$ ipython --no-banner

In [1]: import numpy as np

In [2]: np.set_printoptions(precision=1, suppress=True, linewidth=200)

In [3]: rd = lambda a: np.round(a, 1) + 0

In [4]: J = np.array([[-1.7, -0.9, -0.4, 0.3, 0.2, -1.3, 0.0, -0.4, 1.6],
   ...:     [-2.4, 0.5, -1.3, -0.4, 0.6, -0.3, 0.3, 0.1, -1.4],
   ...:     [0.5, -0.2, -0.5, 1.4, -0.1, 0.9, -0.6, 0.3, -0.7],
   ...:     [-0.8, -0.6, 0.8, -0.9, -0.4, 0.0, -0.4, -2.3, -0.5]])

In [5]: rng = np.random.default_rng(838)

In [6]: M2 = J + rng.integers(-2, 3, (4, 3)) @ rng.integers(-2, 3, (3, 9))

In [7]: rd(M2)
Out[7]: 
array([[ 0.3, -0.9,  5.6,  0.3,  8.2,  2.7,  6. , -6.4,  5.6],
       [-7.4, -7.5, -6.3, -0.4,  0.6, -2.3, -7.7,  4.1, -0.4],
       [ 0.5,  1.8, -3.5,  1.4, -6.1, -1.1, -2.6,  3.3, -3.7],
       [ 1.2,  3.4,  2.8, -0.9, -0.4,  0. ,  2.6, -3.3, -1.5]])

In [8]: np.linalg.matrix_rank(M2 - J, tol=1e-8)
Out[8]: np.int64(3)

In [9]: np.abs(M2 - J).sum(axis=1)
Out[9]: array([36., 33., 21., 13.])

In [10]: rd(M2 - J)
Out[10]: 
array([[ 2.,  0.,  6.,  0.,  8.,  4.,  6., -6.,  4.],
       [-5., -8., -5.,  0.,  0., -2., -8.,  4.,  1.],
       [ 0.,  2., -3.,  0., -6., -2., -2.,  3., -3.],
       [ 2.,  4.,  2.,  0.,  0.,  0.,  3., -1., -1.]])

In [11]: m1 = np.loadtxt("m.csv", delimiter=",")

In [12]: rd(m1)
Out[12]: 
array([[ 1. ,  0. ,  0. ,  0. ,  0. ,  0. ,  0. ,  0. ],
       [ 0. , -0.7,  0. ,  0. ,  0. ,  0.7,  0. ,  0. ],
       [ 0. ,  0. ,  1. ,  0. ,  0. ,  0. ,  0. ,  0. ],
       [ 0. ,  0. ,  0. ,  1. ,  0. ,  0. ,  0. ,  0. ],
       [ 0. ,  0. ,  0. ,  0. ,  1. ,  0. ,  0. ,  0. ],
       [ 0. , -0.7,  0. ,  0. ,  0. , -0.7,  0. ,  0. ],
       [ 0. ,  0. ,  0. ,  0. ,  0. ,  0. ,  1. ,  0. ],
       [ 0. ,  0. ,  0. ,  0. ,  0. ,  0. ,  0. ,  1. ]])

In [13]: O, Rm = np.linalg.qr(m1)

In [14]: rd(O @ Rm)
Out[14]: 
array([[ 1. ,  0. ,  0. ,  0. ,  0. ,  0. ,  0. ,  0. ],
       [ 0. , -0.7,  0. ,  0. ,  0. ,  0.7,  0. ,  0. ],
       [ 0. ,  0. ,  1. ,  0. ,  0. ,  0. ,  0. ,  0. ],
       [ 0. ,  0. ,  0. ,  1. ,  0. ,  0. ,  0. ,  0. ],
       [ 0. ,  0. ,  0. ,  0. ,  1. ,  0. ,  0. ,  0. ],
       [ 0. , -0.7,  0. ,  0. ,  0. , -0.7,  0. ,  0. ],
       [ 0. ,  0. ,  0. ,  0. ,  0. ,  0. ,  1. ,  0. ],
       [ 0. ,  0. ,  0. ,  0. ,  0. ,  0. ,  0. ,  1. ]])

In [15]: rd(O.T @ O)
Out[15]: 
array([[1., 0., 0., 0., 0., 0., 0., 0.],
       [0., 1., 0., 0., 0., 0., 0., 0.],
       [0., 0., 1., 0., 0., 0., 0., 0.],
       [0., 0., 0., 1., 0., 0., 0., 0.],
       [0., 0., 0., 0., 1., 0., 0., 0.],
       [0., 0., 0., 0., 0., 1., 0., 0.],
       [0., 0., 0., 0., 0., 0., 1., 0.],
       [0., 0., 0., 0., 0., 0., 0., 1.]])

In [16]: X = np.load("run10.npy")

In [17]: X
Out[17]: 
array([[2., 2., 0., 0., 0., 0., 0., 0., 0.],
       [2., 2., 2., 0., 0., 0., 0., 0., 0.],
       [0., 2., 3., 2., 0., 0., 0., 0., 0.],
       [0., 0., 2., 1., 2., 0., 0., 0., 0.],
       [0., 0., 0., 2., 3., 2., 0., 0., 0.],
       [0., 0., 0., 0., 2., 3., 2., 0., 0.],
       [0., 0., 0., 0., 0., 2., 1., 2., 0.],
       [0., 0., 0., 0., 0., 0., 2., 0., 2.],
       [0., 0., 0., 0., 0., 0., 0., 2., 1.]])

In [18]: def softmax(z):
    ...:     e = np.exp(z - z.max(axis=-1, keepdims=True))
    ...:     return e / e.sum(axis=-1, keepdims=True)
    ...: 

In [19]: rd(softmax(J[0]))
Out[19]: array([0. , 0. , 0.1, 0.1, 0.1, 0. , 0.1, 0.1, 0.5])

In [20]: rd(softmax(10 * J[0]))
Out[20]: array([0., 0., 0., 0., 0., 0., 0., 0., 1.])

In [21]: S = J @ J.T / np.sqrt(9)

In [22]: rd(softmax(S))
Out[22]: 
array([[0.8, 0.1, 0. , 0.1],
       [0.1, 0.9, 0. , 0. ],
       [0.1, 0.1, 0.7, 0.1],
       [0.1, 0.1, 0. , 0.8]])

In [23]: rd(softmax(S)[0] @ J)
Out[23]: array([-1.7, -0.7, -0.4,  0.2,  0.2, -1.1,  0. , -0.5,  1.1])

In [24]: f = np.array([0, 1, 3, 1, 2, 3, 0, 2, 3])

In [25]: M2 = X + np.outer(f, np.eye(9)[6])

In [26]: np.linalg.matrix_rank(np.linalg.inv(M2) - np.linalg.inv(X), tol=1e-8)
Out[26]: np.int64(1)

In [27]: np.linalg.matrix_rank(M2 - X)
Out[27]: np.int64(1)

In [28]: rd(np.linalg.det(M2) / np.linalg.det(X)), rd(1 + np.linalg.solve(X, f)[6])
Out[28]: (np.float64(-1.8), np.float64(-1.8))

In [29]: M2
Out[29]: 
array([[2., 2., 0., 0., 0., 0., 0., 0., 0.],
       [2., 2., 2., 0., 0., 0., 1., 0., 0.],
       [0., 2., 3., 2., 0., 0., 3., 0., 0.],
       [0., 0., 2., 1., 2., 0., 1., 0., 0.],
       [0., 0., 0., 2., 3., 2., 2., 0., 0.],
       [0., 0., 0., 0., 2., 3., 5., 0., 0.],
       [0., 0., 0., 0., 0., 2., 1., 2., 0.],
       [0., 0., 0., 0., 0., 0., 4., 0., 2.],
       [0., 0., 0., 0., 0., 0., 3., 2., 1.]])

In [30]: O, Rm = np.linalg.qr(X)

In [31]: rd(O.T @ O)
Out[31]: 
array([[1., 0., 0., 0., 0., 0., 0., 0., 0.],
       [0., 1., 0., 0., 0., 0., 0., 0., 0.],
       [0., 0., 1., 0., 0., 0., 0., 0., 0.],
       [0., 0., 0., 1., 0., 0., 0., 0., 0.],
       [0., 0., 0., 0., 1., 0., 0., 0., 0.],
       [0., 0., 0., 0., 0., 1., 0., 0., 0.],
       [0., 0., 0., 0., 0., 0., 1., 0., 0.],
       [0., 0., 0., 0., 0., 0., 0., 1., 0.],
       [0., 0., 0., 0., 0., 0., 0., 0., 1.]])

In [32]: rd(O @ Rm)
Out[32]: 
array([[2., 2., 0., 0., 0., 0., 0., 0., 0.],
       [2., 2., 2., 0., 0., 0., 0., 0., 0.],
       [0., 2., 3., 2., 0., 0., 0., 0., 0.],
       [0., 0., 2., 1., 2., 0., 0., 0., 0.],
       [0., 0., 0., 2., 3., 2., 0., 0., 0.],
       [0., 0., 0., 0., 2., 3., 2., 0., 0.],
       [0., 0., 0., 0., 0., 2., 1., 2., 0.],
       [0., 0., 0., 0., 0., 0., 2., 0., 2.],
       [0., 0., 0., 0., 0., 0., 0., 2., 1.]])

In [33]: O.shape, Rm.shape
Out[33]: ((9, 9), (9, 9))

In [34]: np.allclose(Rm.T @ Rm, X.T @ X)
Out[34]: True

In [35]: vals, V = np.linalg.eigh(X)

In [36]: x0 = np.array([5, 0, 5, 1, 0, 3, 2, 1, 5])

In [37]: x0 @ X @ x0
Out[37]: np.float64(254.0)

In [38]: (np.sign(V[:, -1].round(6)) == np.sign(V[0, -1].round(6))).astype(int)
Out[38]: array([1, 1, 1, 1, 1, 1, 1, 1, 1])

In [39]: rd(V * np.abs(vals) @ V.T)
Out[39]: 
array([[ 2.3,  1.6,  0.4, -0.3,  0.1,  0. , -0.1,  0. ,  0. ],
       [ 1.6,  2.7,  1.4,  0.7, -0.3,  0.1,  0. ,  0. ,  0. ],
       [ 0.4,  1.4,  3.7,  1.1,  0.5, -0.2,  0.1,  0.1, -0.1],
       [-0.3,  0.7,  1.1,  2.3,  1.2,  0.5, -0.3,  0. ,  0.1],
       [ 0.1, -0.3,  0.5,  1.2,  3.5,  1.6,  0.4, -0.2,  0. ],
       [ 0. ,  0.1, -0.2,  0.5,  1.6,  3.4,  1.3,  0.7, -0.3],
       [-0.1,  0. ,  0.1, -0.3,  0.4,  1.3,  2.4,  0.1,  1. ],
       [ 0. ,  0. ,  0.1,  0. , -0.2,  0.7,  0.1,  2.7,  0.5],
       [ 0. ,  0. , -0.1,  0.1,  0. , -0.3,  1. ,  0.5,  1.9]])

In [40]: rd(np.linalg.eigvalsh(X[1:, 1:]))
Out[40]: array([-2.6, -1.4,  0. ,  1. ,  2.3,  3.5,  5.1,  6.1])

In [41]: rd(np.linalg.eigvalsh(X).min())
Out[41]: np.float64(-2.6)

In [42]: E = np.load("test15.npy")

In [43]: E
Out[43]: 
array([[  2.7,   1.4,  10.2,  -1.5],
       [  6.7,  13.5,  -4.2,  -6.3],
       [  5.9,   2.9,  -1.9, -12.6],
       [-10.7,  -0.7,  -1.6,   1.9],
       [  1.2,  -0.5,  -1.3, -14.3],
       [ -4. ,   1.9,  -5.8,   4. ],
       [-10. , -40.9,  -1.3, -10.7],
       [  8.1, -11.5,   3.2,  18.9],
       [ 10. ,  16.6,  -2.8,  -1.8],
       [  0. , -10.5,   1.6, -10.2],
       [ 13.5,   0.2,  -6.3,  -1.4],
       [ -2.2,  -2.4, -14.6,  12.7],
       [-20.5,   0.8, -16.1, -19.5],
       [ -9.5,  -1.1,  -2.3,   6.1],
       [ -6.3,  11.8,   0.7,  -8.4],
       [-22.7, -22.1,  17.7, -10.9],
       [ 11. ,  -3.8,   8.6, -11.2],
       [ 10. , -11. ,   5.6,  -6. ],
       [ -0.3,   2.4,   3.1,   2.4],
       [ 11.7,  -9.6,  -0.3, -25.8],
       [ 20.6,   2.6,  14.2,  -1. ],
       [ 14.3, -14.8, -14.4,   8.4],
       [-31.8,  -5.4, -19.4, -20.1],
       [ -3.7,   4.7,  17.5,   5.2],
       [ -1. , -16.4,   7.2,  -9.7],
       [-15.6,  -9.3,   5. , -20.2],
       [-13.9,  -0.9,   1.9,  -5.2],
       [-14.4, -36.8,  11.9,  -5.1],
       [-17.3, -29.4,  -5.8, -24.6],
       [ 17. ,   9. ,   2.9,  -5.2]])

In [44]: Ac = E - E.mean(axis=1)
Traceback (most recent call last):
  Cell In[44], line 1
    Ac = E - E.mean(axis=1)
ValueError: operands could not be broadcast together with shapes (30,4) (30,) 


In [45]: Ac = E - E.mean(axis=0)

In [46]: Uu, sv, vt = np.linalg.svd(Ac, full_matrices=False)

In [47]: np.linalg.matrix_rank(Ac)
Out[47]: np.int64(4)

In [48]: np.abs(Uu[:, 0]).argmax()
Out[48]: np.int64(28)

In [49]: rd(sv ** 2 / (sv ** 2).sum())
Out[49]: array([0.5, 0.2, 0.2, 0.1])

In [50]: rd(vt[0] * np.sign(vt[0, np.abs(vt[0]).argmax()]))
Out[50]: array([0.6, 0.7, 0. , 0.4])

In [51]: rd(np.abs(vt[-1]))
Out[51]: array([0.4, 0.3, 0.8, 0.1])

In [52]: O, V = np.linalg.qr(E[:, :3])[0], np.linalg.qr(E[:, 3:])[0]

In [53]: sv = np.linalg.svd(O.T @ V, compute_uv=False)

In [54]: rd(np.linalg.norm(O @ O.T - V @ V.T, 2))
Out[54]: np.float64(1.0)

In [55]: rd(np.degrees(np.arccos(sv.clip(0, 1))))
Out[55]: array([63.9])

In [56]: (sv > 0.9).sum()
Out[56]: np.int64(0)

In [57]: idx = E[:, 0] > np.median(E[:, 0])

In [58]: f = E[idx].mean(axis=0) - E[~idx].mean(axis=0)

In [59]: ((E - E.mean(axis=0)) @ f > 0).astype(int)
Out[59]: array([1, 1, 1, 0, 1, 1, 0, 1, 1, 0, 1, 1, 0, 0, 1, 0, 1, 1, 1, 1, 1, 1, 0, 1, 0, 0, 0, 0, 0, 1])

In [60]: M2 = np.array([[-2, -1], [-2, -2], [1, 0], [-2, 1]])

In [61]: rd(np.einsum("ij->j", E))
Out[61]: array([ -51.2, -159.3,   13.2, -172.1])

In [62]: data = np.array([[3, -2, 0, 3, 0, 0, 4],
    ...:     [5, 3, 0, -4, 0, 0, -4],
    ...:     [0, 0, 3, 0, 0, -4, 0],
    ...:     [5, 5, 0, 4, 0, 0, -1],
    ...:     [0, 0, 4, 0, 1, 3, 0],
    ...:     [0, 0, -5, 0, -5, -3, 0],
    ...:     [0, -4, 0, 3, 0, 0, -2]])

In [63]: M2 = np.linalg.invert(data)
Traceback (most recent call last):
  Cell In[63], line 1
    M2 = np.linalg.invert(data)
AttributeError: module 'numpy.linalg' has no attribute 'invert'


In [64]: M2 = np.linalg.inv(data)

In [65]: rd(np.linalg.det(data) * M2)
Out[65]: 
array([[-18720., -16896.,      0.,   -192.,      0.,      0.,  -3552.],
       [ 12000.,   7200.,      0., -14400.,      0.,      0.,  16800.],
       [     0.,      0., -17700.,      0., -29500.,  -5900.,      0.],
       [  3840.,  13632.,      0., -15936.,      0.,      0., -11616.],
       [     0.,      0.,   4425.,      0.,  42775.,  36875.,      0.],
       [     0.,      0.,  22125.,      0., -22125.,  -4425.,      0.],
       [-18240.,   6048.,      0.,   4896.,      0.,      0.,  19776.]])

In [66]: rd(M2)
Out[66]: 
array([[ 0.1,  0.1,  0. ,  0. ,  0. ,  0. ,  0. ],
       [-0.1, -0.1,  0. ,  0.1,  0. ,  0. , -0.1],
       [ 0. ,  0. ,  0.1,  0. ,  0.2,  0. ,  0. ],
       [ 0. , -0.1,  0. ,  0.1,  0. ,  0. ,  0.1],
       [ 0. ,  0. ,  0. ,  0. , -0.3, -0.3,  0. ],
       [ 0. ,  0. , -0.2,  0. ,  0.2,  0. ,  0. ],
       [ 0.1,  0. ,  0. ,  0. ,  0. ,  0. , -0.1]])

In [67]: rd(np.linalg.slogdet(data)[0])
Out[67]: np.float64(-1.0)

In [68]: rd(np.linalg.det(data) * np.linalg.det(M2))
Out[68]: np.float64(1.0)

In [69]: np.allclose(M2, data.T)
Out[69]: False

In [70]: rd(np.linalg.cond(data))
Out[70]: np.float64(4.6)

In [71]: rd(np.linalg.inv(M2))
Out[71]: 
array([[ 3., -2.,  0.,  3.,  0.,  0.,  4.],
       [ 5.,  3.,  0., -4.,  0.,  0., -4.],
       [ 0.,  0.,  3.,  0.,  0., -4.,  0.],
       [ 5.,  5.,  0.,  4.,  0.,  0., -1.],
       [ 0.,  0.,  4.,  0.,  1.,  3.,  0.],
       [ 0.,  0., -5.,  0., -5., -3.,  0.],
       [ 0., -4.,  0.,  3.,  0.,  0., -2.]])

In [72]: (np.abs(M2) > 1e-9).astype(int)
Out[72]: 
array([[1, 1, 0, 1, 0, 0, 1],
       [1, 1, 0, 1, 0, 0, 1],
       [0, 0, 1, 0, 1, 1, 0],
       [1, 1, 0, 1, 0, 0, 1],
       [0, 0, 1, 0, 1, 1, 0],
       [0, 0, 1, 0, 1, 1, 0],
       [1, 1, 0, 1, 0, 0, 1]])
